% ipython --no-banner

In [1]: import numpy as np

In [2]: np.set_printoptions(precision=1, suppress=True, linewidth=100)

In [3]: rd = lambda a: np.round(a, 1) + 0

In [4]: r0 = np.array([5, 0, 7, 0, 2, 2, 9, 7, 5])

In [5]: F = r0[np.abs(np.subtract.outer(np.arange(9), np.arange(9)))]

In [6]: F
Out[6]: 
array([[5, 0, 7, 0, 2, 2, 9, 7, 5],
       [0, 5, 0, 7, 0, 2, 2, 9, 7],
       [7, 0, 5, 0, 7, 0, 2, 2, 9],
       [0, 7, 0, 5, 0, 7, 0, 2, 2],
       [2, 0, 7, 0, 5, 0, 7, 0, 2],
       [2, 2, 0, 7, 0, 5, 0, 7, 0],
       [9, 2, 2, 0, 7, 0, 5, 0, 7],
       [7, 9, 2, 2, 0, 7, 0, 5, 0],
       [5, 7, 9, 2, 2, 0, 7, 0, 5]])

In [7]: np.allclose(F @ F.T, F.T @ F)
Out[7]: True

In [8]: np.trace(F)
Out[8]: np.int64(45)

In [9]: rd(np.abs(np.linalg.eigvals(F)).max())
Out[9]: np.float64(31.5)

In [10]: x0 = np.array([-1, -2, -2, 1, 2, 3, -1, 3, 0])

In [11]: y = F @ x0

In [12]: y
Out[12]: array([  3,  28,   1,  18, -13,  37,  -8,   9, -38])

In [13]: print(rd(np.linalg.solve(F, 2 * y)))
[-2. -4. -4.  2.  4.  6. -2.  6.  0.]

In [14]: rd(np.linalg.solve(F, F[:, 0]))
Out[14]: array([1., 0., 0., 0., 0., 0., 0., 0., 0.])

In [15]: rd(np.linalg.solve(F, y + F[:, 6]))
Out[15]: array([-1., -2., -2.,  1.,  2.,  3.,  0.,  3.,  0.])

In [16]: A2 = np.linalg.inv(F)

In [17]: print(rd(F @ A2))
[[1. 0. 0. 0. 0. 0. 0. 0. 0.]
 [0. 1. 0. 0. 0. 0. 0. 0. 0.]
 [0. 0. 1. 0. 0. 0. 0. 0. 0.]
 [0. 0. 0. 1. 0. 0. 0. 0. 0.]
 [0. 0. 0. 0. 1. 0. 0. 0. 0.]
 [0. 0. 0. 0. 0. 1. 0. 0. 0.]
 [0. 0. 0. 0. 0. 0. 1. 0. 0.]
 [0. 0. 0. 0. 0. 0. 0. 1. 0.]
 [0. 0. 0. 0. 0. 0. 0. 0. 1.]]

In [18]: np.allclose(A2, F.T)
Out[18]: False

In [19]: rd(np.linalg.inv(A2))
Out[19]: 
array([[5., 0., 7., 0., 2., 2., 9., 7., 5.],
       [0., 5., 0., 7., 0., 2., 2., 9., 7.],
       [7., 0., 5., 0., 7., 0., 2., 2., 9.],
       [0., 7., 0., 5., 0., 7., 0., 2., 2.],
       [2., 0., 7., 0., 5., 0., 7., 0., 2.],
       [2., 2., 0., 7., 0., 5., 0., 7., 0.],
       [9., 2., 2., 0., 7., 0., 5., 0., 7.],
       [7., 9., 2., 2., 0., 7., 0., 5., 0.],
       [5., 7., 9., 2., 2., 0., 7., 0., 5.]])

In [20]: rd(np.linalg.slogdet(F)[0])
Out[20]: np.float64(-1.0)

In [21]: np.all(np.linalg.eigvalsh(F) > 0)
Out[21]: np.False_

In [22]: rd(np.linalg.eigvalsh(F).min())
Out[22]: np.float64(-10.9)

In [23]: rng = np.random.default_rng(553)

In [24]: E = np.eye(7, dtype=int)[rng.permutation(7)]

In [25]: print(E)
[[0 0 0 0 0 1 0]
 [1 0 0 0 0 0 0]
 [0 0 0 0 0 0 1]
 [0 1 0 0 0 0 0]
 [0 0 1 0 0 0 0]
 [0 0 0 1 0 0 0]
 [0 0 0 0 1 0 0]]

In [26]: labels = rng.permutation(7)

In [27]: A2 = E[:, labels] * rng.choice([-1, 1], 7)

In [28]: A2
Out[28]: 
array([[ 0,  0,  0,  0,  0, -1,  0],
       [ 0,  0,  0,  0,  0,  0, -1],
       [ 0,  0,  0,  0,  1,  0,  0],
       [ 0,  1,  0,  0,  0,  0,  0],
       [ 0,  0, -1,  0,  0,  0,  0],
       [-1,  0,  0,  0,  0,  0,  0],
       [ 0,  0,  0,  1,  0,  0,  0]])

In [29]: left, _, Vh = np.linalg.svd(E.T @ A2)

In [30]: left @ Vh
Out[30]: 
array([[ 0.,  0.,  0.,  0.,  0.,  0., -1.],
       [ 0.,  1.,  0.,  0.,  0.,  0.,  0.],
       [ 0.,  0., -1.,  0.,  0.,  0.,  0.],
       [-1.,  0.,  0.,  0.,  0.,  0.,  0.],
       [ 0.,  0.,  0.,  1.,  0.,  0.,  0.],
       [ 0.,  0.,  0.,  0.,  0., -1.,  0.],
       [ 0.,  0.,  0.,  0.,  1.,  0.,  0.]])

In [31]: rd(np.linalg.lstsq(E, A2)[0])
Out[31]: 
array([[ 0.,  0.,  0.,  0.,  0.,  0., -1.],
       [ 0.,  1.,  0.,  0.,  0.,  0.,  0.],
       [ 0.,  0., -1.,  0.,  0.,  0.,  0.],
       [-1.,  0.,  0.,  0.,  0.,  0.,  0.],
       [ 0.,  0.,  0.,  1.,  0.,  0.,  0.],
       [ 0.,  0.,  0.,  0.,  0., -1.,  0.],
       [ 0.,  0.,  0.,  0.,  1.,  0.,  0.]])
